% python3 -q
>>> import numpy as np
>>> np.set_printoptions(suppress=True, linewidth=200)
>>> M = np.load("data.npy")
>>> M
array([[-1.  ,  1.  ,  0.51,  0.99,  0.99, -0.22,  0.98,  0.9 ],
       [ 1.  , -0.98, -0.94, -0.99, -0.93, -0.31, -0.84,  0.4 ],
       [-0.23, -0.67, -0.36,  0.94,  0.77, -1.  , -0.45,  0.52],
       [-0.95,  0.48,  0.35,  0.98,  0.9 , -0.97,  0.27,  0.38],
       [ 0.99, -0.98, -0.1 , -0.62, -0.81, -0.56, -0.9 , -0.74],
       [-0.64,  0.46,  0.82,  0.48,  0.06,  0.82,  0.23, -0.73],
       [ 0.86, -0.85,  0.82, -0.03, -0.67,  0.69, -0.68, -0.94],
       [-0.99,  0.9 ,  0.22,  0.98,  0.94, -0.94,  0.7 ,  0.71],
       [ 0.92, -0.49,  0.56, -0.94, -0.91,  0.99, -0.34, -0.87],
       [-0.35,  0.52, -0.63, -0.38,  0.18, -0.11,  0.38,  0.72],
       [-0.75,  0.61,  0.86,  0.52,  0.11,  0.88,  0.34, -0.75],
       [ 1.  , -0.99, -0.18, -0.99, -0.99,  0.87, -0.95, -0.92],
       [ 0.97, -0.25, -0.43, -1.  , -0.96,  1.  , -0.11, -0.42],
       [ 1.  , -1.  , -0.46, -1.  , -0.99,  0.79, -0.98, -0.93],
       [-1.  ,  0.89,  0.33,  0.99,  0.98, -0.99,  0.68,  0.73],
       [ 0.96, -0.96,  0.55,  0.13, -0.62, -0.5 , -0.85, -0.88],
       [ 0.02,  0.9 , -0.27, -0.99, -0.8 ,  1.  ,  0.73,  0.16],
       [ 0.98, -0.95,  0.46, -0.77, -0.88,  0.73, -0.81, -0.9 ],
       [ 1.  , -0.1 ,  0.18, -1.  , -1.  ,  1.  , -0.04, -0.92],
       [ 1.  , -0.98, -0.59, -0.96, -0.94,  0.31, -0.87, -0.56],
       [-0.61,  0.91, -0.9 , -0.9 ,  0.03,  0.73,  0.78,  0.94],
       [-0.47,  0.  , -0.52,  0.69,  0.64, -0.96,  0.03,  0.69],
       [-0.25,  0.23,  0.45,  0.09, -0.05,  0.58,  0.11, -0.39],
       [-1.  ,  1.  ,  0.06,  0.74,  0.92,  0.67,  0.97,  0.89],
       [-0.98,  0.98, -0.04, -0.2 ,  0.52,  0.93,  0.9 ,  0.69],
       [ 1.  , -0.76, -0.92, -1.  , -0.98,  0.99, -0.45,  0.25],
       [-0.71,  0.88,  0.06, -0.66, -0.14,  0.96,  0.69,  0.22],
       [-0.93,  0.79,  0.36,  0.81,  0.72, -0.34,  0.55,  0.27],
       [-0.82,  0.88, -0.49, -0.37,  0.34,  0.56,  0.71,  0.75],
       [-0.98,  0.93, -0.85,  0.74,  0.91, -0.96,  0.79,  0.97],
       [-0.54,  1.  , -0.96, -1.  , -0.83,  1.  ,  0.97,  0.97],
       [ 0.99, -0.99, -0.29, -0.69, -0.83, -0.67, -0.91, -0.68],
       [ 0.03, -0.88,  0.27,  0.98,  0.75, -1.  , -0.7 , -0.19],
       [-0.96,  0.06,  0.25,  1.  ,  0.97, -1.  ,  0.  ,  0.55],
       [ 0.96, -0.78,  0.04, -0.93, -0.89,  0.93, -0.56, -0.7 ],
       [ 0.94, -0.95,  0.92,  0.18, -0.77,  0.67, -0.84, -0.98]])
>>> Ac = M - M.mean(axis=0)
>>> left, sv, Vh = np.linalg.svd(Ac, full_matrices=False)
>>> np.abs(left[:, 0]).argmax()
np.int64(0)
>>> np.linalg.matrix_rank(Ac)
np.int64(8)
>>> round((sv ** 2).sum() ** 2 / (sv ** 4).sum(), 2)
np.float64(2.19)
>>> sv.round(2)
array([10.09,  6.01,  4.32,  1.69,  1.17,  0.89,  0.75,  0.22])
>>> np.round(Ac.mean(axis=0), 2) + 0
array([0., 0., 0., 0., 0., 0., 0., 0.])
>>> gram = np.cov(M, rowvar=False)
>>> gram.round(2)
array([[ 0.74, -0.62, -0.03, -0.47, -0.6 ,  0.22, -0.52, -0.48],
       [-0.62,  0.67, -0.02,  0.24,  0.4 ,  0.01,  0.56,  0.43],
       [-0.03, -0.02,  0.31,  0.2 ,  0.07,  0.01, -0.03, -0.19],
       [-0.47,  0.24,  0.2 ,  0.65,  0.56, -0.44,  0.19,  0.22],
       [-0.6 ,  0.4 ,  0.07,  0.56,  0.61, -0.38,  0.34,  0.39],
       [ 0.22,  0.01,  0.01, -0.44, -0.38,  0.64,  0.02, -0.21],
       [-0.52,  0.56, -0.03,  0.19,  0.34,  0.02,  0.48,  0.38],
       [-0.48,  0.43, -0.19,  0.22,  0.39, -0.21,  0.38,  0.53]])
>>> np.argwhere(np.triu(np.abs(np.corrcoef(M.T)) > 0.8, 1))
array([[0, 1],
       [0, 4],
       [0, 6],
       [1, 6],
       [3, 4]])
>>> A2 = np.array([[1, -9, 2, 5], [-9, -7, 2, -2], [-6, 1, 0, -1], [-8, 6, -7, -2]])
>>> C = np.array([[8, 7, 5, -3, -4],
...     [-4, -8, -8, 5, 8],
...     [-6, -3, -6, 9, 3],
...     [-7, -8, 5, 0, 2],
...     [1, 0, 4, -4, -5]])
>>> mat = np.block([[A2, np.array([[0, -2, -1, -1, -1],
...     [1, 1, 2, 1, 2],
...     [1, -1, 1, 0, 0],
...     [1, 0, -2, 1, -1]])], [np.zeros((5, 4)), C]])
>>> mat
array([[ 1., -9.,  2.,  5.,  0., -2., -1., -1., -1.],
       [-9., -7.,  2., -2.,  1.,  1.,  2.,  1.,  2.],
       [-6.,  1.,  0., -1.,  1., -1.,  1.,  0.,  0.],
       [-8.,  6., -7., -2.,  1.,  0., -2.,  1., -1.],
       [ 0.,  0.,  0.,  0.,  8.,  7.,  5., -3., -4.],
       [ 0.,  0.,  0.,  0., -4., -8., -8.,  5.,  8.],
       [ 0.,  0.,  0.,  0., -6., -3., -6.,  9.,  3.],
       [ 0.,  0.,  0.,  0., -7., -8.,  5.,  0.,  2.],
       [ 0.,  0.,  0.,  0.,  1.,  0.,  4., -4., -5.]])
>>> vec = np.array([1, -3, -3, 0, 1, -1, 1, -2, 3])
>>> y = mat @ vec
>>> y
array([ 22.,  12.,  -6., -11.,   0.,  10., -18.,  12.,  -2.])
>>> np.round(np.linalg.solve(mat.T, mat[0]), 2) + 0
array([1., 0., 0., 0., 0., 0., 0., 0., 0.])
>>> np.round(np.linalg.solve(mat, y), 2) + 0
array([ 1., -3., -3.,  0.,  1., -1.,  1., -2.,  3.])
>>> np.round(np.linalg.solve(mat, -2 * y), 2) + 0
array([-2.,  6.,  6.,  0., -2.,  2., -2.,  4., -6.])
>>> mat[6] @ mat[0]
np.float64(0.0)
>>> np.linalg.norm(mat, axis=1).argmax()
np.int64(5)
>>> round(np.linalg.norm(mat, 2), 2)
np.float64(24.11)
>>> A2 = np.linalg.inv(mat)
>>> round(np.linalg.slogdet(mat)[0], 2)
np.float64(1.0)
>>> O, r_ = np.linalg.qr(mat)
>>> O.shape, r_.shape
((9, 9), (9, 9))
>>> O.round(2)
array([[-0.07, -0.7 ,  0.56,  0.44,  0.  ,  0.  ,  0.  ,  0.  ,  0.  ],
       [ 0.67, -0.54, -0.22, -0.46,  0.  ,  0.  ,  0.  ,  0.  ,  0.  ],
       [ 0.44,  0.08, -0.45,  0.77,  0.  ,  0.  ,  0.  ,  0.  ,  0.  ],
       [ 0.59,  0.46,  0.66, -0.01,  0.  ,  0.  ,  0.  ,  0.  ,  0.  ],
       [-0.  ,  0.  , -0.  , -0.  , -0.62, -0.15,  0.12, -0.76,  0.04],
       [-0.  ,  0.  , -0.  , -0.  ,  0.31, -0.78, -0.51, -0.17,  0.09],
       [-0.  ,  0.  , -0.  , -0.  ,  0.47,  0.54, -0.3 , -0.52,  0.37],
       [-0.  ,  0.  , -0.  , -0.  ,  0.54, -0.22,  0.73, -0.3 , -0.19],
       [-0.  ,  0.  , -0.  , -0.  , -0.08, -0.18,  0.32,  0.2 ,  0.91]])
>>> round(float(abs(r_[0, 0])), 2), np.round(np.linalg.norm(mat[:, 0]), 2)
(13.49, np.float64(13.49))
>>> np.allclose(r_.T @ r_, mat.T @ mat)
True
>>> np.round(O.T @ O, 2) + 0
array([[1., 0., 0., 0., 0., 0., 0., 0., 0.],
       [0., 1., 0., 0., 0., 0., 0., 0., 0.],
       [0., 0., 1., 0., 0., 0., 0., 0., 0.],
       [0., 0., 0., 1., 0., 0., 0., 0., 0.],
       [0., 0., 0., 0., 1., 0., 0., 0., 0.],
       [0., 0., 0., 0., 0., 1., 0., 0., 0.],
       [0., 0., 0., 0., 0., 0., 1., 0., 0.],
       [0., 0., 0., 0., 0., 0., 0., 1., 0.],
       [0., 0., 0., 0., 0., 0., 0., 0., 1.]])
>>> E = np.load("out17.npy")
>>> E.round(2) + 0
array([[-0.91, -0.43, -0.03, -0.59, -0.68, -0.75, -0.79, -0.75,  0.65],
       [-0.7 , -0.29,  0.96, -0.82, -0.38,  0.59, -0.15,  0.95, -0.65],
       [ 0.14, -0.76, -1.41, -0.64, -0.11, -0.38,  0.17,  0.42, -0.8 ],
       [-0.14, -0.15, -0.55, -0.23,  0.28,  0.53, -0.02,  1.  ,  1.5 ],
       [ 1.32, -0.18,  0.6 , -0.92, -0.54, -0.46,  0.54, -0.01,  0.46],
       [-0.35, -1.51,  0.41,  0.59,  0.21,  0.05,  0.97, -0.27,  0.2 ],
       [ 0.77, -0.7 , -0.13,  0.53, -0.81,  0.98, -0.99, -0.18, -0.05],
       [-0.42,  0.54, -0.49, -0.26, -0.98,  0.91,  1.03, -0.61,  0.09],
       [-0.14,  0.23,  0.  ,  0.99, -1.16, -0.82,  0.24,  0.93,  0.05]])
>>> O, vecs = np.linalg.qr(E[:, :8])[0], np.linalg.qr(E[:, 8:])[0]
>>> sv = np.linalg.svd(O.T @ vecs, compute_uv=False)
>>> sv.round(2) + 0
array([0.])
>>> np.round(np.linalg.norm(O @ O.T - vecs @ vecs.T, 2), 2)
np.float64(1.0)
